>>> import numpy as np
>>> np.set_printoptions(suppress=True, linewidth=100)
>>> E = np.load("block0.npy")
>>> E
array([[ 0.9,  0. , -0.1],
       [ 0.6,  1. ,  0.4],
       [-0.7, -1. , -0.3],
       [ 0.4, -0.6, -0.1],
       [-0.1, -1. , -0.6],
       [-0.9, -1. , -0.2],
       [ 1. ,  1. ,  0.3],
       [ 0.8, -1. , -0.4],
       [-1. , -1. , -0.1],
       [ 1. ,  1. ,  0.1],
       [ 0.4, -0.4, -0.1],
       [ 0.4, -0.8, -0.1],
       [ 0.4, -1. , -0.6],
       [ 0.9,  1. ,  0.5],
       [ 0.9,  0.9,  0.1],
       [-0.9,  1. ,  0.5],
       [ 0.6,  0.5,  0. ],
       [ 0.2, -0.9, -0.2],
       [ 1. ,  1. ,  0.3],
       [ 1. , -0.9, -0.4],
       [-0.1, -1. , -0.2],
       [-0.2, -0.9, -0.1],
       [ 1. ,  0.1, -0.1]])
>>> cov = np.cov(E, rowvar=False)
>>> np.median(E, axis=0)
array([ 0.4, -0.6, -0.1])
>>> cov.shape
(3, 3)
>>> np.round(E.std(axis=0), 1)
array([0.7, 0.9, 0.3])
>>> cov.round(1) + 0
array([[0.5, 0.3, 0. ],
       [0.3, 0.8, 0.2],
       [0. , 0.2, 0.1]])
>>> np.round(np.polyfit(E[:, 1], E[:, 0], 1), 1)
array([0.4, 0.4])
>>> np.argwhere(np.triu(np.abs(np.corrcoef(E.T)) > 0.8, 1))
array([[1, 2]])
>>> labels = E[:, 2] > np.median(E[:, 2])
>>> f = E[labels].mean(axis=0) - E[~labels].mean(axis=0)
>>> np.argsort(-np.abs(f).round(6), kind="stable")
array([1, 2, 0])
>>> np.round((((E - E.mean(axis=0)) @ f > 0) == labels).mean(), 1)
np.float64(0.9)
>>> x = np.array([-6, -3, -5])
>>> y = E @ x
>>> beta, lr = np.zeros(3), 1 / np.linalg.norm(E, 2) ** 2
>>> for i in range(4):
...     beta -= lr * E.T @ (E @ beta - y)
...     if i % 1 == 0: print(i, round(np.linalg.norm(E @ beta - y), 1))
... 
0 5.6
1 3.6
2 2.9
3 2.6
>>> round(float(np.linalg.cond(E)), 1)
7.7
>>> beta.round(1)
array([-5.4, -4.4, -1.2])
>>> D = np.linalg.norm(E[:, None] - E[None], axis=-1)
>>> np.round(np.linalg.norm(E, axis=1), 1)
array([0.9, 1.2, 1.3, 0.7, 1.2, 1.4, 1.4, 1.3, 1.4, 1.4, 0.6, 0.9, 1.2, 1.4, 1.3, 1.4, 0.8, 0.9,
       1.4, 1.4, 1. , 0.9, 1. ])
>>> np.round(np.linalg.norm(E - E.mean(axis=0), axis=1), 1)
array([0.6, 1.3, 1.3, 0.4, 1.1, 1.5, 1.4, 1. , 1.6, 1.4, 0.2, 0.6, 1. , 1.4, 1.2, 1.8, 0.7, 0.8,
       1.4, 1. , 0.9, 0.9, 0.7])
>>> np.flatnonzero(D[17] < D.mean() / 2)
array([ 3,  4,  7, 10, 11, 12, 17, 20, 21])
>>> D.mean(axis=1).argmax()
np.int64(15)
>>> (D + 1e9 * np.eye(23)).round(6).argmin(axis=1)
array([22, 13,  5, 10, 20,  8, 18, 19,  5, 14,  3,  3,  7,  6,  9,  1, 14, 11,  6,  7, 21, 20,  0])
>>> D[17].round(1)
array([1.1, 2. , 0.9, 0.4, 0.5, 1.1, 2.1, 0.6, 1.2, 2.1, 0.5, 0.2, 0.5, 2.1, 2. , 2.3, 1.5, 0. ,
       2.1, 0.8, 0.3, 0.4, 1.3])
>>> x = np.array([6, 1, 8])
>>> y = E @ x
>>> np.round(np.linalg.pinv(E) @ E, 1) + 0
array([[1., 0., 0.],
       [0., 1., 0.],
       [0., 0., 1.]])
>>> np.round(np.linalg.lstsq(E, y)[0], 1)
array([6., 1., 8.])
>>> try:
...     np.linalg.solve(E, y)
... except np.linalg.LinAlgError as e:
...     print(e)
... 
Last 2 dimensions of the array must be square
>>> y.round(1)
array([ 4.6,  7.8, -7.6,  1. , -6.4, -8. ,  9.4,  0.6, -7.8,  7.8,  1.2,  0.8, -3.4, 10.4,  7.1,
       -0.4,  4.1, -1.3,  9.4,  1.9, -3.2, -2.9,  5.3])
>>> rng = np.random.default_rng(817)
>>> y = y + 0.3 * rng.normal(size=23)
>>> y.round(1)
array([ 4.7,  7.8, -7.1,  0.9, -6.5, -8.4,  8.9,  0.5, -7.4,  7.6,  1.3,  0.8, -3.4, 10.5,  7.1,
       -0.5,  4.3, -1.5,  9.3,  2.1, -3.8, -3. ,  5.1])
>>> beta, *_ = np.linalg.lstsq(E, y)
>>> np.round(E.T @ (y - E @ beta), 1) + 0
array([0., 0., 0.])
>>> [round(float(np.linalg.norm(np.linalg.solve(E.T @ E + lam * np.eye(3), E.T @ y))), 2) for lam in (0, 1, 10, 100)]
[9.87, 6.27, 4.07, 1.02]
>>> m1 = np.load("out5.npy")
>>> m1
array([[1, 0],
       [5, 1]])
>>> t = np.radians(180)
>>> r_ = np.eye(2)
>>> r_[1, 1] = r_[0, 0] = np.cos(t)
>>> r_[1, 0], r_[0, 1] = -np.sin(t), np.sin(t)
>>> r_.round(1) + 0
array([[-1.,  0.],
       [ 0., -1.]])
>>> B = m1 @ r_.T
>>> B.round(1) + 0
array([[-1.,  0.],
       [-5., -1.]])
>>> np.round(np.linalg.det(r_), 1), np.trace(r_)
(np.float64(1.0), np.float64(-2.0))
>>> round(np.log10(np.linalg.cond(m1)))
1
>>> round(np.linalg.norm(m1, 2) / np.linalg.norm(m1), 1)
np.float64(1.0)
>>> [round(float(x), 1) for x in np.linalg.svd(m1, compute_uv=False)[:3]]
[5.2, 0.2]
>>> np.round(np.abs(np.linalg.svd(m1)[2][-1]), 1)
array([0.2, 1. ])
>>> proj = np.triu(np.array([[2, 5], [5, 5]]), 1) + np.eye(2)
>>> B = proj @ m1 @ np.linalg.inv(proj)
>>> np.round(np.poly(B), 1)
array([ 1., -2.,  1.])
>>> np.linalg.matrix_rank(B)
np.int64(2)
>>> proj @ m1 - m1 @ proj
array([[ 25.,   0.],
       [  0., -25.]])
>>> np.trace(B), np.trace(m1)
(np.float64(2.0), np.int64(2))
>>> Uu, sv, VT = np.linalg.svd(m1)
>>> sv.round(1)
array([5.2, 0.2])
>>> B = Uu[:, :1] @ np.diag(sv[:1]) @ VT[:1]
>>> np.linalg.matrix_rank(B)
np.int64(1)
>>> round(np.linalg.norm(m1 - B, 2), 1), round(sv[1], 1)
(np.float64(0.2), np.float64(0.2))
>>> X = np.load("arr.npy")
>>> X
array([[ 0,  0,  0],
       [ 0,  0, -2],
       [ 0,  2,  0]])
>>> try:
...     np.linalg.inv(X)
... except np.linalg.LinAlgError as e:
...     print("failed:", e)
... 
failed: Singular matrix
>>> np.linalg.lstsq(X[:-1].T, X[-1])[2]
np.int32(1)
>>> np.unique(X.round(6), axis=0).shape
(3, 3)
>>> round(float(np.trace(np.linalg.pinv(X) @ X)), 1)
2.0
>>> cov = X.T @ X
>>> cov
array([[0, 0, 0],
       [0, 4, 0],
       [0, 0, 4]])
>>> np.allclose(cov, cov.T)
True
>>> np.trace(cov), (X ** 2).sum()
(np.int64(8), np.int64(8))
>>> np.linalg.matrix_rank(cov)
np.int64(2)
>>> np.round(np.linalg.eigvalsh(cov)[::-1], 1)
array([4., 4., 0.])
>>> basis = np.array([[-0.8, -0.6, -1.6], [0.5, -0.1, 0.7]])
>>> M = np.array([[2, 2],
...     [0, 3],
...     [1, 2],
...     [0, 5],
...     [5, 3],
...     [1, 2],
...     [1, 2],
...     [5, 0],
...     [0, 0],
...     [1, 5],
...     [3, 0],
...     [2, 3],
...     [3, 5],
...     [4, 1],
...     [1, 0],
...     [1, 4],
...     [4, 1],
...     [0, 5],
...     [4, 4],
...     [0, 1],
...     [3, 1]]) @ basis + 0.3 * rng.normal(size=(21, 3))
>>> M.round(1) + 0
array([[-0.6, -1.5, -1.8],
       [ 1.9, -0.4,  2.3],
       [ 0.9, -0.7, -0.1],
       [ 2. , -0.6,  3.3],
       [-2.4, -3.1, -6.2],
       [ 0. , -0.6,  0.2],
       [ 0. , -0.9, -0.5],
       [-3.8, -2.7, -8.2],
       [ 0. ,  0.3,  0.3],
       [ 1.8, -1.4,  1.1],
       [-2.5, -1.5, -4.6],
       [-0.1, -1.2, -1.4],
       [-0.8, -2.2, -1.8],
       [-2.4, -2.2, -5.6],
       [-0.9, -1. , -1.5],
       [ 1.5, -1.2,  0.8],
       [-3.3, -2.6, -5.5],
       [ 2.5, -0.4,  3.3],
       [-1.3, -3.1, -3.3],
       [ 0.4, -0.3,  0.9],
       [-2.1, -2. , -3.8]])
>>> Ac = (M - M.mean(axis=0)) / M.std(axis=0)
>>> np.argwhere(np.abs(Ac) > 2)
array([[7, 2]])
>>> np.round(Ac.std(axis=0), 1)
array([1., 1., 1.])
>>> beta = np.linalg.lstsq(np.delete(Ac, 2, axis=1), Ac[:, 2])[0]
>>> np.abs(beta).argmax()
np.int64(0)
>>> beta.round(1)
array([0.8, 0.2])
>>> W0 = np.load("layer18.npy")
>>> W0
array([[ 6,  1, -2],
       [ 1, -6, -5],
       [-2, -5, -4]])
>>> round(float(np.linalg.norm(W0) ** 2 / np.linalg.norm(W0, 2) ** 2), 1)
1.4
>>> round(float(np.linalg.norm(W0[2], 1)), 1), round(np.linalg.norm(W0[2], np.inf), 1)
(11.0, np.float64(5.0))
>>> np.round(np.linalg.norm(W0[2] - W0[1]), 1)
np.float64(3.3)
>>> np.round(np.linalg.norm(W0, axis=0), 1)
array([6.4, 7.9, 6.7])
>>> W0[2] @ W0[1]
np.int64(48)
>>> np.round(np.linalg.norm(W0, 2), 1)
np.float64(10.1)
>>> np.round(np.linalg.norm(W0, axis=1), 1)
array([6.4, 7.9, 6.7])
>>> np.round(np.linalg.norm(W0, "nuc"), 1)
np.float64(17.5)
>>> np.linalg.norm(W0, axis=1).argmax()
np.int64(1)
>>> J = np.load("case1.npy")
>>> J
array([[ 1, -1, -1,  1,  1, -1, -1,  1],
       [ 1,  1,  1,  1,  1,  1,  1,  1],
       [ 1, -1,  1, -1, -1,  1, -1,  1]])
>>> round(np.linalg.norm(J[1] - J[0]), 1)
np.float64(4.0)
>>> round(float(np.linalg.norm(J, 2)), 1)
2.8
>>> W = np.array([[1, 2, 1],
...     [1, 3, 3],
...     [1, 3, 3],
...     [0, 3, 0],
...     [2, 2, 3],
...     [0, 2, 0],
...     [3, 2, 3],
...     [1, 3, 1]])
>>> beta = np.array([-2, 1, -2])
>>> act = np.maximum(J @ W + beta, 0)
>>> np.round((act > 0).mean(axis=0), 1)
array([0.3, 1. , 0.3])
>>> (act > 0).astype(int)
array([[0, 1, 0],
       [1, 1, 1],
       [0, 1, 0]])
>>> basis = np.array([[0, 2, 0], [1, 0, 3], [2, 2, 3]])
>>> act @ basis
array([[ 1,  0,  3],
       [45, 38, 99],
       [ 1,  0,  3]])
>>> (act @ basis).round(6).argmax(axis=1)
array([2, 2, 2])
>>> W @ basis
array([[ 4,  4,  9],
       [ 9,  8, 18],
       [ 9,  8, 18],
       [ 3,  0,  9],
       [ 8, 10, 15],
       [ 2,  0,  6],
       [ 8, 12, 15],
       [ 5,  4, 12]])
>>> data = 3 * np.eye(4) + np.eye(4, k=1)
>>> data
array([[3., 1., 0., 0.],
       [0., 3., 1., 0.],
       [0., 0., 3., 1.],
       [0., 0., 0., 3.]])
>>> # triangular, det is the product of the diagonal
>>> data @ data
array([[9., 6., 1., 0.],
       [0., 9., 6., 1.],
       [0., 0., 9., 6.],
       [0., 0., 0., 9.]])
>>> np.prod(np.diag(data)), np.round(np.linalg.det(data), 1)
(np.float64(81.0), np.float64(81.0))
